>>> import numpy as np
>>> from numpy import linalg as LA
>>> np.set_printoptions(precision=2, suppress=True, linewidth=140)
>>> m1 = np.array([[3, -4, -3, 1, -1, -2, -2],
...     [-1, 8, -3, 3, 2, 0, 2],
...     [3, -12, 1, -1, -3, -3, 1],
...     [-3, -4, 0, 0, -1, -2, -3],
...     [-1, -8, 3, 2, -2, -2, -3],
...     [-2, -8, 2, 3, -2, -2, -1]])
>>> # column 1 dominates
>>> w1 = np.array([[8, 5, 1, 0],
...     [8, 5, 8, 7],
...     [5, 8, 4, 2],
...     [6, 4, 0, 2],
...     [5, 6, 7, 0],
...     [6, 0, 6, 9],
...     [2, 7, 1, 5]])
>>> coef = np.array([-2, -1, 1, -1])
>>> act = np.maximum(m1 @ w1 + coef, 0)
>>> act
array([[ 0,  0,  0,  0],
       [71, 48, 68, 65],
       [ 0,  0,  0,  0],
       [ 0,  0,  0,  0],
       [ 0,  0,  0,  0],
       [ 0,  0,  0,  0]])
>>> LA.matrix_rank(act)
np.int64(1)
>>> print((act > 0).astype(int))
[[0 0 0 0]
 [1 1 1 1]
 [0 0 0 0]
 [0 0 0 0]
 [0 0 0 0]
 [0 0 0 0]]
>>> C = np.array([[-1, 0], [1, -2], [-3, -2], [3, -2]])
>>> w1 @ C
array([[ -6, -12],
       [ -6, -40],
       [ -3, -28],
       [  4, -12],
       [-20, -26],
       [  3, -30],
       [ 17, -26]])
>>> (act @ C).round(6).argmax(axis=1)
array([0, 0, 0, 0, 0, 0])
>>> np.allclose(act[:-1].T @ LA.lstsq(act[:-1].T, act[-1])[0], act[-1])
True
>>> LA.lstsq(act[:-1].T, act[-1])[2]
np.int32(1)
>>> C2 = m1.T @ m1
>>> np.allclose(C2, C2.T)
True
>>> np.diag(C2)
array([ 33, 368,  32,  24,  23,  25,  28])
>>> C2
array([[ 33, -20, -10, -11,  -5,  -3,   9],
       [-20, 368, -64,  -8,  92,  84,  56],
       [-10, -64,  32,  -1, -16,  -7, -10],
       [-11,  -8,  -1,  24,  -2,  -9,  -6],
       [ -5,  92, -16,  -2,  23,  21,  14],
       [ -3,  84,  -7,  -9,  21,  25,  15],
       [  9,  56, -10,  -6,  14,  15,  28]])
>>> LA.matrix_rank(C2)
np.int64(6)
>>> np.round(LA.eigvalsh(C2)[::-1], 2) + 0
array([431.67,  49.07,  30.06,  15.87,   5.81,   0.53,   0.  ])
>>> np.trace(C2), (m1 ** 2).sum()
(np.int64(533), np.int64(533))
>>> rk = LA.matrix_rank(C2)
>>> rk
np.int64(6)
>>> N = LA.svd(C2)[2][rk:].T
>>> N.shape
(7, 1)
>>> [int(LA.matrix_rank(np.delete(C2, i, axis=0))) for i in range(7)]
[5, 6, 5, 5, 6, 5, 5]
>>> np.round(N @ N.T, 2) + 0
array([[ 0.  ,  0.  ,  0.  ,  0.  ,  0.  ,  0.  ,  0.  ],
       [ 0.  ,  0.06,  0.  ,  0.  , -0.24,  0.  ,  0.  ],
       [ 0.  ,  0.  ,  0.  ,  0.  ,  0.  ,  0.  ,  0.  ],
       [ 0.  ,  0.  ,  0.  ,  0.  ,  0.  ,  0.  ,  0.  ],
       [ 0.  , -0.24,  0.  ,  0.  ,  0.94,  0.  ,  0.  ],
       [ 0.  ,  0.  ,  0.  ,  0.  ,  0.  ,  0.  ,  0.  ],
       [ 0.  ,  0.  ,  0.  ,  0.  ,  0.  ,  0.  ,  0.  ]])
>>> A = np.load("out13.npy")
>>> A
array([[-2.53, -1.86, -1.45,  3.58, -0.47, -0.1 ],
       [ 1.75, -0.97,  0.52, -1.54, -1.54, -4.  ],
       [ 0.67, -1.71,  1.62, -1.35,  0.  ,  4.15],
       [-0.67,  2.48,  0.09,  0.77,  4.04,  1.22],
       [ 1.  , -2.49, -1.29,  3.13, -2.25,  1.13],
       [-1.55, -1.91,  1.25, -3.21, -2.09,  1.65],
       [ 0.06, -2.19, -0.81, -0.9 , -2.05, -3.82],
       [-0.56, -2.05,  2.72, -2.64, -0.35,  2.45],
       [ 0.61,  0.22,  0.72,  0.17, -1.93, -4.5 ],
       [-3.12, -2.14,  1.85, -1.32,  2.34, -0.28],
       [-1.8 , -0.26, -1.97, -0.4 , -3.9 ,  1.55],
       [-2.52,  3.82,  0.11, -1.76, -0.91, -0.27],
       [ 3.2 ,  1.08,  1.83,  3.  , -0.72, -0.85],
       [ 2.18, -3.65,  2.36, -0.14, -0.1 ,  1.18],
       [-0.5 ,  2.66,  2.56, -1.36, -1.23,  2.79],
       [-1.3 , -1.38, -1.74, -3.26,  1.16,  2.53],
       [-3.21,  2.71,  0.3 , -0.17,  2.35,  1.32]])
>>> C = A[[4, 15]].astype(float)
>>> for _ in range(5):
...     labels = LA.norm(A[:, None] - C, axis=-1).argmin(axis=1)
...     C = np.array([A[labels == j].mean(axis=0) for j in range(2)])
... 
>>> labels
array([0, 0, 1, 1, 0, 1, 0, 1, 0, 1, 0, 1, 0, 0, 1, 1, 1])
>>> print(np.abs(C[1] - C[0]).argmax())
5
>>> np.bincount(labels)
array([8, 9])
>>> out = m1[0, 0] * m1[1:] - np.outer(m1[1:, 0], m1[0])
>>> out
array([[  0,  20, -12,  10,   5,  -2,   4],
       [  0, -24,  12,  -6,  -6,  -3,   9],
       [  0, -24,  -9,   3,  -6, -12, -15],
       [  0, -28,   6,   7,  -7,  -8, -11],
       [  0, -32,   0,  11,  -8, -10,  -7]])
>>> print(m1[:, 0] / m1[0, 0])
[ 1.   -0.33  1.   -1.   -0.33 -0.67]
>>> LA.matrix_rank(out), LA.matrix_rank(m1)
(np.int64(5), np.int64(6))
>>> out = np.c_[A[:, :2] @ np.array([[5, 1], [3, -5]]), np.array([2, 2, 0, -3, -1, 3, -3, 0, 2, 0, -3, -2, -3, 2, 0, 0, -3])]
>>> print(out)
[[-18.23   6.77   2.  ]
 [  5.84   6.6    2.  ]
 [ -1.78   9.22   0.  ]
 [  4.09 -13.07  -3.  ]
 [ -2.47  13.45  -1.  ]
 [-13.48   8.     3.  ]
 [ -6.27  11.01  -3.  ]
 [ -8.95   9.69   0.  ]
 [  3.71  -0.49   2.  ]
 [-22.02   7.58   0.  ]
 [ -9.78  -0.5   -3.  ]
 [ -1.14 -21.62  -2.  ]
 [ 19.24  -2.2   -3.  ]
 [ -0.05  20.43   2.  ]
 [  5.48 -13.8    0.  ]
 [-10.64   5.6    0.  ]
 [ -7.92 -16.76  -3.  ]]
>>> np.round(LA.lstsq(A, out[:, 0])[0], 2) + 0
array([5., 3., 0., 0., 0., 0.])
>>> LA.norm(LA.qr(A)[0].T @ out, axis=0) ** 2 / ((out ** 2).sum(axis=0) + 1e-12)
array([1.  , 1.  , 0.26])
>>> np.round(LA.norm(out - A @ LA.lstsq(A, out)[0], axis=0), 2) + 0
array([0.  , 0.  , 7.44])
>>> W0 = np.array([[7.96, 4.03, 1.22, -6.87],
...     [-1.39, -2.73, 8.52, -5.59],
...     [-3.49, -0.96, 7.45, -1.81],
...     [1.92, -1.9, 9.32, -3.44],
...     [0.45, 4.06, 1.11, -3.03],
...     [9.13, 4.11, 4.32, -0.96],
...     [1.12, 2.88, 5.11, 1.51],
...     [4.82, 8.15, 1.61, 6.85],
...     [-1.85, 6.33, 1.11, 4.41],
...     [6.94, 2.28, 4.19, -5.08]])
>>> W0
array([[ 7.96,  4.03,  1.22, -6.87],
       [-1.39, -2.73,  8.52, -5.59],
       [-3.49, -0.96,  7.45, -1.81],
       [ 1.92, -1.9 ,  9.32, -3.44],
       [ 0.45,  4.06,  1.11, -3.03],
       [ 9.13,  4.11,  4.32, -0.96],
       [ 1.12,  2.88,  5.11,  1.51],
       [ 4.82,  8.15,  1.61,  6.85],
       [-1.85,  6.33,  1.11,  4.41],
       [ 6.94,  2.28,  4.19, -5.08]])
>>> hat = W0 @ LA.solve(W0.T @ W0, W0.T)
>>> LA.matrix_rank(np.eye(10) - hat)
np.int64(6)
>>> round(np.trace(hat), 2)
np.float64(4.0)
>>> hat @ W0[:, 1]
array([ 4.03, -2.73, -0.96, -1.9 ,  4.06,  4.11,  2.88,  8.15,  6.33,  2.28])
>>> w1 = np.array([[2, 3, -3, -1], [-3, -3, -3, -1], [0, 1, -2, 1], [-3, 0, -1, -1]])
>>> coef = np.array([1, 0, 0, 1])
>>> act = np.maximum(W0 @ w1 + coef, 0)
>>> LA.matrix_rank(act)
np.int64(4)
>>> (act > 0).mean(axis=0)
array([0.6, 0.5, 0.2, 0.6])
>>> C = np.array([[0, 2, -1], [-2, 3, -2], [1, -3, 0], [3, 0, -1]])
>>> w1 @ C
array([[-12,  22,  -7],
       [  0,  -6,  10],
       [ -1,   9,  -3],
       [ -4,  -3,   4]])
>>> (act @ C).round(6).argmax(axis=1)
array([1, 1, 0, 1, 0, 1, 0, 0, 0, 1])
>>> dist = LA.norm(W0[:, None] - W0[None], axis=-1)
>>> dist.shape
(10, 10)
>>> np.flatnonzero(dist[7] < dist.mean() / 2)
array([7])
>>> LA.norm(W0 - W0.mean(axis=0), axis=1)
array([ 8.43,  8.88,  7.68,  7.02,  4.47,  6.75,  3.34, 10.56,  8.82,  5.73])
>>> dist[7].round(6).argsort(kind="stable")[:4]
array([7, 8, 6, 5])
>>> sv = 20 * 0.7 ** np.arange(5)
>>> O, _ = LA.qr(np.array([[0.3, 1.7, 1.0, -0.8, -2.4],
...     [1.0, 0.8, 0.0, 0.4, 0.9],
...     [0.6, -0.5, 0.6, -1.2, 0.0],
...     [0.2, -0.3, -1.0, -0.3, 0.6],
...     [1.4, -0.8, -0.9, 0.5, 0.4]]))
>>> rng = np.random.default_rng(297444)
>>> mat = rng.normal(size=(18, 5)) * sv @ O
>>> mat
array([[ 15.51,   2.64, -12.57,   0.93, -13.04],
       [  2.13, -27.13,   3.96, -11.15, -10.21],
       [ 11.31, -29.48,  -2.75, -14.43, -18.08],
       [ -0.03,  13.31,  -7.42,  -7.11,   2.55],
       [  9.11,   3.81,  -2.13,  -2.9 , -11.22],
       [  1.84,  16.68,  -1.22,   3.16,  14.27],
       [  3.96, -11.06,   9.02,   1.43,  -3.37],
       [  4.15,  -6.02,   0.35,  -2.76,  -4.75],
       [  7.65, -35.37,  -0.09,  -8.68, -25.27],
       [ -8.79, -36.43,  13.81,   3.69,   5.25],
       [ -7.51,  12.51,   5.54,  16.95,  21.77],
       [ -4.27,   3.51,   6.52,   7.79,   7.83],
       [  8.2 ,  20.17,  -0.18,  -2.84,  -4.52],
       [ -3.73,  -1.9 , -10.22,  -0.97, -15.83],
       [ -9.92,  -5.19, -10.41,  -3.44,   6.64],
       [-10.69, -15.98,   0.31,  -0.25,   2.2 ],
       [-12.32,  -0.85,   4.6 ,   0.81,  18.13],
       [-11.75,  16.92,   1.04,   5.06,  19.26]])
>>> labels = mat[:, 4] > np.median(mat[:, 4])
>>> r0 = mat[labels].mean(axis=0) - mat[~labels].mean(axis=0)
>>> labels.astype(int)
array([0, 0, 0, 1, 0, 1, 0, 0, 0, 1, 1, 1, 0, 0, 1, 1, 1, 1])
>>> print(((mat - mat.mean(axis=0)) @ r0 > 0).astype(int))
[0 0 0 1 0 1 0 0 0 1 1 1 1 0 1 1 1 1]
>>> round(float((((mat - mat.mean(axis=0)) @ r0 > 0) == labels).mean()), 2)
0.94
>>> np.argsort(-np.abs(r0).round(6), kind="stable")
array([4, 0, 1, 3, 2])
>>> C2 = np.cov(mat, rowvar=False)
>>> mat.std(axis=0)
array([ 8.45, 17.66,  6.76,  7.01, 13.31])
>>> round(np.corrcoef(mat[:, 1], mat[:, 3])[0, 1], 2)
np.float64(0.48)
>>> print(np.corrcoef(mat.T))
[[ 1.   -0.09 -0.32 -0.48 -0.74]
 [-0.09  1.   -0.29  0.48  0.52]
 [-0.32 -0.29  1.    0.35  0.35]
 [-0.48  0.48  0.35  1.    0.72]
 [-0.74  0.52  0.35  0.72  1.  ]]
>>> np.median(mat, axis=0)
array([ 0.91, -1.38,  0.11, -0.61, -0.58])
>>> LA.eigvalsh(C2)[::-1]
array([440.87, 186.49,  37.79,  18.24,  10.31])
>>> cen = (mat - mat.mean(axis=0)) / mat.std(axis=0)
>>> np.argwhere(np.abs(cen) > 2)
array([[ 9,  2],
       [10,  3]])
>>> coef = LA.lstsq(np.delete(cen, 0, axis=1), cen[:, 0])[0]
>>> round(1 - np.var(cen[:, 0] - np.delete(cen, 0, axis=1) @ coef), 2)
np.float64(0.71)
>>> data = np.loadtxt("x.csv", delimiter=",")
>>> print(data)
[[ 1.6   1.2   0.1  -0.4  -0.9   0.5   0.6   0.    0.5   1.5  -0.5  -0.6   0.01 -0.4 ]
 [ 1.4   0.5  -1.7  -1.3  -1.7   0.   -0.1   0.5   0.4  -0.9  -0.8  -0.6   0.98 -0.1 ]
 [ 0.6  -0.4   0.2  -0.1  -0.5   1.2   0.8  -0.2   1.    0.9  -0.6  -0.9  -0.36  0.4 ]
 [-1.8   0.6   1.4   1.    0.9  -0.1   0.4  -0.9  -1.5  -0.4   0.6  -0.5  -1.79 -1.9 ]
 [-0.1  -1.9  -1.   -1.2  -0.2  -0.1  -0.4   0.2  -0.3  -0.2  -0.9  -2.    0.38 -0.4 ]
 [-0.4  -0.5  -1.   -1.2   0.7  -1.2   1.2   0.3  -0.8  -1.   -2.1  -0.5   0.6  -1.4 ]
 [ 1.2   0.2  -0.9   0.2  -0.1   0.8  -0.6  -1.2  -1.    1.7  -1.1   1.   -2.42  0.3 ]
 [ 0.7  -1.1  -0.6   0.7   0.1  -0.5  -1.4  -0.4  -1.4  -1.9   0.3  -0.6  -0.77 -0.2 ]
 [-0.1  -1.6   0.4   0.4   0.    0.3   0.4   0.6  -0.1  -0.1  -0.9  -0.8   1.2  -0.3 ]
 [ 0.2  -2.1   2.6  -1.3   0.2  -1.1   1.    0.1   2.1   0.9  -0.1   0.9   0.16  0.3 ]
 [-1.4  -0.7   0.5   0.    1.1  -0.6   0.4  -1.2  -0.2   0.2  -0.8   1.   -2.4   0.  ]
 [-1.   -2.1  -0.2   2.8   0.1   0.2   0.5   0.6   0.6  -0.5   1.3  -0.7   1.2   1.3 ]
 [ 1.5  -0.3   0.9   0.2   1.7  -0.8  -1.9  -1.5   1.6  -1.8  -0.7  -0.5  -3.01  0.2 ]
 [ 0.2  -0.3  -1.2   0.2  -0.1   1.   -0.5  -0.3   0.   -0.6  -0.6  -0.4  -0.59  0.  ]
 [-0.3   0.   -0.3   1.   -0.9   1.6  -0.4  -1.5  -0.2  -0.4   1.5  -0.9  -2.99  1.8 ]
 [-0.2   0.   -0.1   0.3  -1.4  -0.6  -1.    1.7   0.4   0.1   0.4  -1.2   3.38 -1.3 ]
 [ 3.5   0.3  -0.2  -0.6  -0.5  -0.8  -1.6   0.   -1.   -0.2   0.3  -0.1  -0.03  1.  ]
 [ 0.8   1.   -0.4   0.9   1.4   1.7   0.5  -0.1  -0.8  -0.6   1.3   1.1  -0.22 -0.8 ]
 [-0.7   0.9  -0.8  -0.2  -1.7   0.4   0.   -0.3  -0.7  -0.6  -0.8  -0.7  -0.58 -0.3 ]
 [-1.2   0.6   0.1   0.6   0.3  -0.7  -0.3   1.1   1.2  -2.1  -1.6  -0.2   2.19 -1.3 ]
 [-0.6  -1.3   0.7  -1.2  -1.4   0.3   0.6  -0.1  -0.5   1.3   0.3   1.6  -0.19 -0.3 ]
 [ 0.3  -2.1  -1.4  -0.3   0.1  -0.9   0.7   1.2   2.   -1.1  -1.    0.9   2.42 -0.3 ]]
>>> out = np.array([[2, 0],
...     [6, 7],
...     [0, 5],
...     [4, 2],
...     [5, 4],
...     [0, 0],
...     [5, 3],
...     [4, 3],
...     [8, 7],
...     [0, 8],
...     [3, 7],
...     [9, 5],
...     [0, 7],
...     [9, 1]])
>>> np.einsum("ij->j", data)
array([ 4.2 , -9.1 , -2.9 ,  0.5 , -2.8 ,  0.6 , -1.1 , -1.4 ,  1.3 , -5.8 , -6.5 , -4.7 , -2.83, -3.7 ])
>>> LA.matrix_rank(data @ out)
np.int64(2)
>>> np.vstack([data, out.T]).shape
(24, 14)
